$ python3 -q
>>> import numpy as np
>>> np.set_printoptions(precision=2, suppress=True, linewidth=140, legacy="1.25")
>>> tidy = lambda a: np.round(a, 2) + 0
>>> rng = np.random.default_rng(43)
>>> E = np.array([[0, 1, 0, 2, 1, -1], [-3, 1, -2, -1, -2, 2], [0, 0, -2, -2, -1, 1]]) * (rng.random((3, 6)) < 0.3)
>>> E
array([[ 0,  1,  0,  0,  0, -1],
       [ 0,  1,  0,  0,  0,  0],
       [ 0,  0,  0, -2,  0,  0]])
>>> Uu, sigma = np.linalg.svd(E)
Traceback (most recent call last):
  File "<python-input-6>", line 1, in <module>
    Uu, sigma = np.linalg.svd(E)
    ^^^^^^^^^
ValueError: too many values to unpack (expected 2)
>>> Uu, sigma, Vh = np.linalg.svd(E, full_matrices=False)
>>> tidy(Vh @ Vh.T)
array([[1., 0., 0.],
       [0., 1., 0.],
       [0., 0., 1.]])
>>> tidy(np.cumsum(sigma ** 2) / np.sum(sigma ** 2))
array([0.57, 0.95, 1.  ])
>>> Uu.shape, sigma.shape, Vh.shape
((3, 3), (3,), (3, 6))
>>> tidy(Uu.T @ Uu)
array([[1., 0., 0.],
       [0., 1., 0.],
       [0., 0., 1.]])
>>> f = np.array([2, 3])
>>> np.polyval(f, E[1])
array([3, 5, 3, 3, 3, 3])
>>> np.convolve(E[1], f)
array([0, 2, 3, 0, 0, 0, 0])
>>> E.ravel(order="F")
array([ 0,  0,  0,  1,  1,  0,  0,  0,  0,  0,  0, -2,  0,  0,  0, -1,  0,  0])
>>> E.reshape(-1, 2)
array([[ 0,  1],
       [ 0,  0],
       [ 0, -1],
       [ 0,  1],
       [ 0,  0],
       [ 0,  0],
       [ 0,  0],
       [ 0, -2],
       [ 0,  0]])
>>> T = E.reshape(3, 2, -1)
>>> np.swapaxes(T, 1, 2)[1]
array([[0, 0],
       [1, 0],
       [0, 0]])
>>> np.einsum("ihd,jhd->hij", T, T).shape
(2, 3, 3)
>>> np.einsum("ihd,ihd->ih", T, T)
array([[1, 1],
       [1, 0],
       [0, 4]])
>>> T.transpose(1, 0, 2)
array([[[ 0,  1,  0],
        [ 0,  1,  0],
        [ 0,  0,  0]],

       [[ 0,  0, -1],
        [ 0,  0,  0],
        [-2,  0,  0]]])
>>> J = np.array([[2, -2, -1, -1, -2, -1],
...     [1, 2, -2, 2, 1, -2],
...     [-2, 1, 1, 2, -2, 2],
...     [-2, -1, -1, -2, 1, 0],
...     [-2, 0, 1, -2, 1, -1]])
>>> J[4] = J[3]
>>> J
array([[ 2, -2, -1, -1, -2, -1],
       [ 1,  2, -2,  2,  1, -2],
       [-2,  1,  1,  2, -2,  2],
       [-2, -1, -1, -2,  1,  0],
       [-2, -1, -1, -2,  1,  0]])
>>> Uu, sigma, Vh = np.linalg.svd(J)
>>> evecs = Vh[:(sigma > 1e-8).sum()]
>>> x0 = J[1] + 5 * J[2] + rng.integers(2) * np.eye(6)[1]
>>> x0
array([-9.,  7.,  3., 12., -9.,  8.])
>>> tidy(np.diag(evecs.T @ evecs))
array([0.88, 0.48, 0.75, 0.63, 0.86, 0.4 ])
>>> f = np.array([3, 3])
>>> np.convolve(J[0], f)
array([ 6,  0, -9, -6, -9, -9, -3])
>>> np.polyval(f, J[0])
array([ 9, -3,  0,  0, -3,  0])
>>> np.cross(J[0, :3], J[2, :3])
array([-1,  0, -2])
>>> np.correlate(J[0], J[2], "full")
array([ 4, -8,  6, -2, -4, -7,  0, -3, -1,  3,  2])
